$ python -q
>>> import numpy as np
>>> np.set_printoptions(precision=2, suppress=True, linewidth=140, sign=" ")
>>> rnd = lambda a: np.round(a, 2) + 0
>>> feats = np.load("data.npy")
>>> feats
array([[-0.13,  0.  , -0.12,  0.36,  0.  ],
       [-0.05, -0.76, -0.86, -0.77,  0.85],
       [-0.71,  0.73,  0.52, -0.6 , -1.  ],
       [-0.32,  0.18, -0.02,  0.  , -0.63],
       [ 0.28, -0.37, -0.39,  0.99,  0.97],
       [-0.1 ,  0.56,  0.69, -0.96, -0.97],
       [ 0.78, -0.18,  0.64, -1.  ,  0.04],
       [-0.8 ,  0.35, -0.45,  0.97, -0.79],
       [ 0.8 ,  0.15,  0.77,  0.64,  0.9 ],
       [-0.54,  0.67,  0.56, -0.47, -0.98],
       [-0.7 ,  0.06, -0.56,  0.64, -0.71],
       [-0.91,  0.83,  0.33,  0.87, -1.  ],
       [ 0.3 , -0.7 , -0.72, -0.09,  0.96],
       [-0.13, -0.15, -0.34,  0.77,  0.5 ],
       [ 0.82, -0.21,  0.61, -0.93,  0.81],
       [-0.8 ,  0.  , -0.68, -0.81, -0.96],
       [ 0.81, -0.21,  0.57, -0.7 ,  0.89],
       [ 0.85, -0.91, -0.79,  0.19,  1.  ]])
>>> Ac = feats - feats.mean(axis=0)
>>> Uu, sv, vt = np.linalg.svd(Ac, full_matrices=False)
>>> rnd((sv ** 2).sum() ** 2 / (sv ** 4).sum())
np.float64(2.49)
>>> rnd(sv ** 2 / (sv ** 2).sum())
array([ 0.54,  0.29,  0.15,  0.01,  0.  ])
>>> Y = np.c_[feats[:, :3] @ np.array([[-5, 0, 3], [-5, 4, 4], [5, 2, -2]]), np.array([-2, -2, 5, 2, -5, -2, 0, -3, 0, 3, 0, 4, -2, -3, 1, -1, -3, 0])]
>>> rnd(Y)
array([[ 0.05, -0.24, -0.15, -2.  ],
       [-0.25, -4.76, -1.47, -2.  ],
       [ 2.5 ,  3.96, -0.25,  5.  ],
       [ 0.6 ,  0.68, -0.2 ,  2.  ],
       [-1.5 , -2.26,  0.14, -5.  ],
       [ 1.15,  3.62,  0.56, -2.  ],
       [ 0.2 ,  0.56,  0.34,  0.  ],
       [ 0.  ,  0.5 , -0.1 , -3.  ],
       [-0.9 ,  2.14,  1.46,  0.  ],
       [ 2.15,  3.8 , -0.06,  3.  ],
       [ 0.4 , -0.88, -0.74,  0.  ],
       [ 2.05,  3.98, -0.07,  4.  ],
       [-1.6 , -4.24, -0.46, -2.  ],
       [-0.3 , -1.28, -0.31, -3.  ],
       [ 0.  ,  0.38,  0.4 ,  1.  ],
       [ 0.6 , -1.36, -1.04, -1.  ],
       [-0.15,  0.3 ,  0.45, -3.  ],
       [-3.65, -5.22,  0.49,  0.  ]])
>>> rnd(np.linalg.lstsq(feats, Y[:, 0])[0])
array([-5., -5.,  5.,  0.,  0.])
>>> rnd(np.linalg.norm(Y - feats @ np.linalg.lstsq(feats, Y)[0], axis=0))
array([ 0.  ,  0.  ,  0.  ,  8.82])
>>> O, V = np.linalg.qr(feats[:, :3])[0], np.linalg.qr(feats[:, 3:])[0]
>>> sv = np.linalg.svd(O.T @ V, compute_uv=False)
>>> rnd(sv)
array([ 0.97,  0.72])
>>> rnd(np.linalg.norm(O @ O.T - V @ V.T, 2))
np.float64(1.0)
>>> (sv > 0.9).sum()
np.int64(1)
>>> Ac = (feats - feats.mean(axis=0)) / feats.std(axis=0)
>>> rnd(Ac.std(axis=0))
array([ 1.,  1.,  1.,  1.,  1.])
>>> beta = np.linalg.lstsq(np.delete(Ac, 2, axis=1), Ac[:, 2])[0]
>>> np.abs(beta).argmax()
np.int64(1)
>>> d = np.linalg.norm(feats[:, None] - feats[None], axis=-1)
>>> rnd(np.linalg.norm(feats, axis=1))
array([ 0.4 ,  1.62,  1.63,  0.73,  1.51,  1.63,  1.43,  1.59,  1.57,  1.5 ,  1.31,  1.84,  1.42,  1.  ,  1.62,  1.64,  1.52,  1.79])
>>> (d + 1e9 * np.eye(18)).round(6).argmin(axis=1)
array([ 13,  12,   9,   0,  13,   9,  14,  10,  16,   2,   7,   7,  17,   4,  16,   3,  14,  12])
>>> rnd(np.linalg.norm(feats - feats.mean(axis=0), axis=1))
array([ 0.44,  1.6 ,  1.6 ,  0.71,  1.55,  1.6 ,  1.42,  1.6 ,  1.62,  1.47,  1.31,  1.85,  1.43,  1.03,  1.61,  1.59,  1.52,  1.81])
>>> np.flatnonzero(d[17] < d.mean() / 2)
array([ 12,  17])
>>> np.unravel_index(d.round(6).argmax(), d.shape)
(np.int64(11), np.int64(17))
>>> J = np.load("w.npy")
>>> J
array([[ 17,  25,  30,  16,  31],
       [  7,  12,  18,  16,  23],
       [  9,  12,  13,   5,  12],
       [ 18,  28,  36,  21,  39],
       [ 20,  19,  23,  27,  31],
       [  8,  14,  21,   8,  22],
       [ 17,  20,  24,  26,  31],
       [  0,   6,   9,   3,   9]])
>>> # looks like rank 4
>>> Y = J / np.sqrt((J ** 2).mean(axis=1, keepdims=True))
>>> np.linalg.matrix_rank(Y) == np.linalg.matrix_rank(J)
np.True_
>>> J.sum(axis=0)
array([  96,  136,  174,  122,  198])
>>> np.diff(J, axis=0)
array([[-10, -13, -12,   0,  -8],
       [  2,   0,  -5, -11, -11],
       [  9,  16,  23,  16,  27],
       [  2,  -9, -13,   6,  -8],
       [-12,  -5,  -2, -19,  -9],
       [  9,   6,   3,  18,   9],
       [-17, -14, -15, -23, -22]])
>>> rk = np.linalg.matrix_rank(J)
>>> rk
np.int64(4)
>>> null = np.linalg.svd(J)[2][rk:].T
>>> null.shape
(5, 1)
>>> [int(np.linalg.matrix_rank(J[:i])) for i in range(1, len(J) + 1)]
[1, 2, 3, 4, 4, 4, 4, 4]
>>> rnd(J @ null)
array([[ 0.],
       [ 0.],
       [ 0.],
       [ 0.],
       [ 0.],
       [ 0.],
       [ 0.],
       [ 0.]])
>>> [int(np.linalg.matrix_rank(J[:, :j + 1])) for j in range(5)]
[1, 2, 3, 4, 4]
>>> np.allclose(J @ null, 0)
True
>>> np.abs(np.diag(np.linalg.qr(J)[1])) > 1e-9
array([ True,  True,  True,  True, False])
>>> np.linalg.lstsq(J[:-1].T, J[-1])[2]
np.int32(4)
>>> rnd(J @ np.linalg.pinv(J) @ J)
array([[ 17.,  25.,  30.,  16.,  31.],
       [  7.,  12.,  18.,  16.,  23.],
       [  9.,  12.,  13.,   5.,  12.],
       [ 18.,  28.,  36.,  21.,  39.],
       [ 20.,  19.,  23.,  27.,  31.],
       [  8.,  14.,  21.,   8.,  22.],
       [ 17.,  20.,  24.,  26.,  31.],
       [  0.,   6.,   9.,   3.,   9.]])
>>> rnd(np.trace(np.linalg.pinv(J) @ J))
np.float64(4.0)
>>> np.unique(J.round(6), axis=0).shape
(8, 5)
>>> np.allclose(J[:-1].T @ np.linalg.lstsq(J[:-1].T, J[-1])[0], J[-1])
True
